In [1]: import numpy as np

In [2]: import numpy.linalg as la

In [3]: np.set_printoptions(suppress=True, linewidth=120)

In [4]: def rnd(a):
   ...:     return np.round(a, 2) + 0
   ...: 

In [5]: out = np.array([[2, 3], [2, 2]])

In [6]: F = np.tile(out, (2, 2))

In [7]: print(F)
[[2 3 2 3]
 [2 2 2 2]
 [2 3 2 3]
 [2 2 2 2]]

In [8]: left, s, Vt = la.svd(F)

In [9]: print(rnd(s))
[9.12 0.88 0.   0.  ]

In [10]: print(np.argmax(s[:-1] / (s[1:] + 1e-6)) + 1)
2

In [11]: out = left[:, :2] @ np.diag(s[:2]) @ Vt[:2]

In [12]: print(rnd(np.abs(F - out).max()))
0.0

In [13]: print(la.matrix_rank(F, rtol=0.05))
2

In [14]: print(rnd(la.norm(F - out, 2)), rnd(s[2]))
0.0 0.0

In [15]: print(la.matrix_rank(out))
2

In [16]: print(rnd(np.trace(la.pinv(F) @ F)))
2.0

In [17]: print(np.allclose(F[:-1].T @ la.lstsq(F[:-1].T, F[-1])[0], F[-1]))
True

In [18]: K = np.load("m.npy")

In [19]: print(K)
[[ -3   0   1   2   1   1 -15  -1   2   3]
 [  0   3   3   2  -3  -2   0  -3  -3   3]
 [ -3   0  -3  -2   1   3 -15   1  -3   1]
 [ -1   2   3   2   2   1  -5  -3  -2   0]
 [  2  -1   3  -3   3   0  10  -2   0   3]
 [  3  -1   1   3   1  -2  15   1   0  -1]
 [  1  -1   2  -2   2   2   5   2   3  -2]
 [  1  -3  -2  -1   2   2   5   2  -3   3]]

In [20]: vec = np.array([2, 2, 2, 0, 1, 2, 1, 1, 0, 2])

In [21]: print(la.norm(K @ vec) <= la.norm(K, 2) * la.norm(vec) + 1e-9)
True

In [22]: print(K @ (2 * vec))
[-22  16 -34   8  50  34  26  22]

In [23]: print(K @ np.ones(10))
[ -9.   0. -20.  -1.  15.  20.  12.   6.]

In [24]: print((K * vec).sum(axis=1))
[-11   8 -17   4  25  17  13  11]

In [25]: print(K.sum(axis=1))
[ -9   0 -20  -1  15  20  12   6]

In [26]: print(rnd(la.svd(K, compute_uv=False)))
[30.05 10.3   8.13  7.17  4.7   4.36  2.16  0.68]

In [27]: print(K - K[0])
[[ 0  0  0  0  0  0  0  0  0  0]
 [ 3  3  2  0 -4 -3 15 -2 -5  0]
 [ 0  0 -4 -4  0  2  0  2 -5 -2]
 [ 2  2  2  0  1  0 10 -2 -4 -3]
 [ 5 -1  2 -5  2 -1 25 -1 -2  0]
 [ 6 -1  0  1  0 -3 30  2 -2 -4]
 [ 4 -1  1 -4  1  1 20  3  1 -5]
 [ 4 -3 -3 -3  1  1 20  3 -5  0]]

In [28]: print(rnd(la.norm(K)))
34.25

In [29]: print(rnd(K.mean(axis=0)))
[ 0.   -0.12  1.    0.12  1.12  0.62  0.   -0.38 -0.75  1.25]

In [30]: print(np.diff(K, axis=0))
[[  3   3   2   0  -4  -3  15  -2  -5   0]
 [ -3  -3  -6  -4   4   5 -15   4   0  -2]
 [  2   2   6   4   1  -2  10  -4   1  -1]
 [  3  -3   0  -5   1  -1  15   1   2   3]
 [  1   0  -2   6  -2  -2   5   3   0  -4]
 [ -2   0   1  -5   1   4 -10   1   3  -1]
 [  0  -2  -4   1   0   0   0   0  -6   5]]

In [31]: print(np.unravel_index(np.abs(K).argmax(), K.shape))
(np.int64(0), np.int64(6))

In [32]: print(K.sum(axis=0))
[ 0 -1  8  1  9  5  0 -3 -6 10]

In [33]: print(np.abs(K).max())
15

In [34]: print(K.shape)
(8, 10)

In [35]: print(la.matrix_rank(K))
8
